$ python -q
>>> import numpy as np
>>> np.set_printoptions(precision=2, suppress=True, linewidth=100, legacy="1.25")
>>> O, _ = np.linalg.qr(np.array([[1.3, -0.2, 0.7, -0.2],
...     [0.5, 0.8, -2.1, -1.6],
...     [-0.2, 0.1, -0.4, -0.2],
...     [1.3, -0.5, 1.5, 1.7]]))
>>> vals = np.array([2, 2, 1, -1])
>>> data = O @ np.diag(vals) @ O.T
>>> data
array([[ 0.38,  0.49, -0.17,  1.4 ],
       [ 0.49,  1.85,  0.07, -0.42],
       [-0.17,  0.07,  1.01, -0.02],
       [ 1.4 , -0.42, -0.02,  0.76]])
>>> rng = np.random.default_rng(4980)
>>> labels = rng.permutation(4)
>>> Y = data[:, labels] * rng.choice([-1, 1], 4)
>>> Y
array([[ 1.4 , -0.49, -0.17, -0.38],
       [-0.42, -1.85,  0.07, -0.49],
       [-0.02, -0.07,  1.01,  0.17],
       [ 0.76,  0.42, -0.02, -1.4 ]])
>>> left, _, Vt = np.linalg.svd(data.T @ Y)
>>> np.round(np.linalg.lstsq(data, Y)[0], 2) + 0
array([[ 0.,  0.,  0., -1.],
       [ 0., -1.,  0.,  0.],
       [ 0.,  0.,  1.,  0.],
       [ 1.,  0.,  0.,  0.]])
>>> labels
array([3, 1, 2, 0])
>>> vals, V = np.linalg.eig(data)
>>> np.sort(np.linalg.eigvals(data.T))
array([-1.,  1.,  2.,  2.])
>>> np.sort(np.linalg.eigvals(np.linalg.inv(data)))
array([-1. ,  0.5,  0.5,  1. ])
>>> vals
array([-1.,  1.,  2.,  2.])
>>> np.round(data @ V[:, 0] - vals[0] * V[:, 0], 2) + 0
array([0., 0., 0., 0.])
>>> Y = np.linalg.inv(data)
>>> np.linalg.inv(Y)
array([[ 0.38,  0.49, -0.17,  1.4 ],
       [ 0.49,  1.85,  0.07, -0.42],
       [-0.17,  0.07,  1.01, -0.02],
       [ 1.4 , -0.42, -0.02,  0.76]])
>>> np.round(np.linalg.det(data) * np.linalg.det(Y), 2)
1.0
>>> (np.abs(Y) > 1e-9).astype(int)
array([[1, 1, 1, 1],
       [1, 1, 1, 1],
       [1, 1, 1, 1],
       [1, 1, 1, 1]])
>>> Y
array([[-0.31,  0.25, -0.06,  0.7 ],
       [ 0.25,  0.43,  0.01, -0.22],
       [-0.06,  0.01,  0.98,  0.13],
       [ 0.7 , -0.22,  0.13, -0.1 ]])
>>> np.round(data @ Y, 2) + 0
array([[1., 0., 0., 0.],
       [0., 1., 0., 0.],
       [0., 0., 1., 0.],
       [0., 0., 0., 1.]])
>>> F = np.load("data.npy")
>>> F
array([[1, 0, 0, 0, 0],
       [4, 5, 0, 0, 0],
       [2, 4, 1, 0, 0],
       [3, 5, 5, 2, 0],
       [2, 1, 4, 0, 0]])
>>> # triangular: eigenvalues sit on the diagonal
>>> left, sigma, Vt = np.linalg.svd(F)
>>> np.argmax(sigma[:-1] / (sigma[1:] + 1e-6)) + 1
4
>>> sigma
array([11.05,  4.56,  1.8 ,  0.87,  0.  ])
>>> Y = left[:, :4] @ np.diag(sigma[:4]) @ Vt[:4]
>>> np.linalg.matrix_rank(F, rtol=0.05)
4
>>> np.round(np.linalg.norm(F - Y) / np.linalg.norm(F), 2)
0.0
>>> blk = np.stack([F, -1 * F, F[::-1]])
>>> np.einsum("bij,cij->bc", blk, blk)
array([[ 147, -147,   99],
       [-147,  147,  -99],
       [  99,  -99,  147]])
>>> blk.sum(axis=0)
array([[2, 1, 4, 0, 0],
       [3, 5, 5, 2, 0],
       [2, 4, 1, 0, 0],
       [4, 5, 0, 0, 0],
       [1, 0, 0, 0, 0]])
>>> (blk @ F.T).shape
(3, 5, 5)
>>> blk.shape
(3, 5, 5)
>>> np.linalg.matrix_rank(blk.reshape(3, -1))
2
>>> np.linalg.det(blk)
array([0., 0., 0.])
>>> np.linalg.matrix_rank(F - F[0, 0] * np.eye(5))
4
>>> np.sort(np.linalg.eigvals(F))
array([0., 1., 1., 2., 5.])
>>> np.prod(np.diag(F)), np.round(np.linalg.det(F), 2)
(0, 0.0)
>>> Y = F[0, 0] * F[1:] - np.outer(F[1:, 0], F[0])
>>> Y
array([[0, 5, 0, 0, 0],
       [0, 4, 1, 0, 0],
       [0, 5, 5, 2, 0],
       [0, 1, 4, 0, 0]])
>>> np.linalg.matrix_rank(Y), np.linalg.matrix_rank(F)
(3, 4)
>>> np.flatnonzero(~Y.round(6).any(axis=1))
array([], dtype=int64)
>>> np.trace(F)
9
>>> F @ F
array([[ 1,  0,  0,  0,  0],
       [24, 25,  0,  0,  0],
       [20, 24,  1,  0,  0],
       [39, 55, 15,  4,  0],
       [14, 21,  4,  0,  0]])
>>> (F - F.T) / 2
array([[ 0. , -2. , -1. , -1.5, -1. ],
       [ 2. ,  0. , -2. , -2.5, -0.5],
       [ 1. ,  2. ,  0. , -2.5, -2. ],
       [ 1.5,  2.5,  2.5,  0. ,  0. ],
       [ 1. ,  0.5,  2. ,  0. ,  0. ]])
>>> round(float(np.linalg.det(F)), 2)
0.0
>>> W0 = np.load("x.npy")
>>> W0
array([[ -3.45, -15.2 ,   0.04,  15.15],
       [  0.87,   4.35,   0.02,  -4.34],
       [  1.59,   7.14,   0.11,  -6.99],
       [  1.62,   6.73,   0.08,  -6.96],
       [  0.64,   3.67,  -0.1 ,  -3.66],
       [  3.29,  15.25,  -0.08, -15.14],
       [  3.89,  18.06,   0.06, -17.91],
       [ -0.02,  -0.54,   0.13,   0.69],
       [ -1.08,  -4.57,  -0.06,   4.5 ],
       [  1.3 ,   5.8 ,   0.13,  -5.82],
       [  1.26,   4.79,   0.03,  -4.98],
       [ -5.03, -21.99,   0.02,  21.99],
       [  1.24,   6.28,   0.1 ,  -6.36],
       [ -3.  , -13.34,   0.06,  13.03],
       [  1.32,   5.89,   0.03,  -5.78],
       [ -1.12,  -4.91,   0.01,   4.99],
       [ -3.2 , -14.17,  -0.03,  14.23],
       [  1.25,   4.9 ,  -0.05,  -4.86],
       [  3.05,  12.71,  -0.09, -12.9 ],
       [ -3.64, -15.95,   0.  ,  16.03],
       [ -2.13,  -9.29,  -0.11,   9.07],
       [  0.57,   2.71,  -0.08,  -2.54],
       [  0.86,   3.98,   0.16,  -4.12],
       [ -1.61,  -7.82,   0.16,   7.63],
       [ -0.81,  -3.2 ,   0.11,   3.31],
       [  1.23,   5.13,   0.11,  -5.32],
       [ -0.84,  -3.45,   0.  ,   3.36],
       [  1.39,   5.96,   0.  ,  -5.64]])
>>> Xc = (W0 - W0.mean(axis=0)) / W0.std(axis=0)
>>> Xc.std(axis=0)
array([1., 1., 1., 1.])
>>> c = np.linalg.lstsq(np.delete(Xc, 1, axis=1), Xc[:, 1])[0]
>>> round(float(1 - np.var(Xc[:, 1] - np.delete(Xc, 1, axis=1) @ c)), 2)
1.0
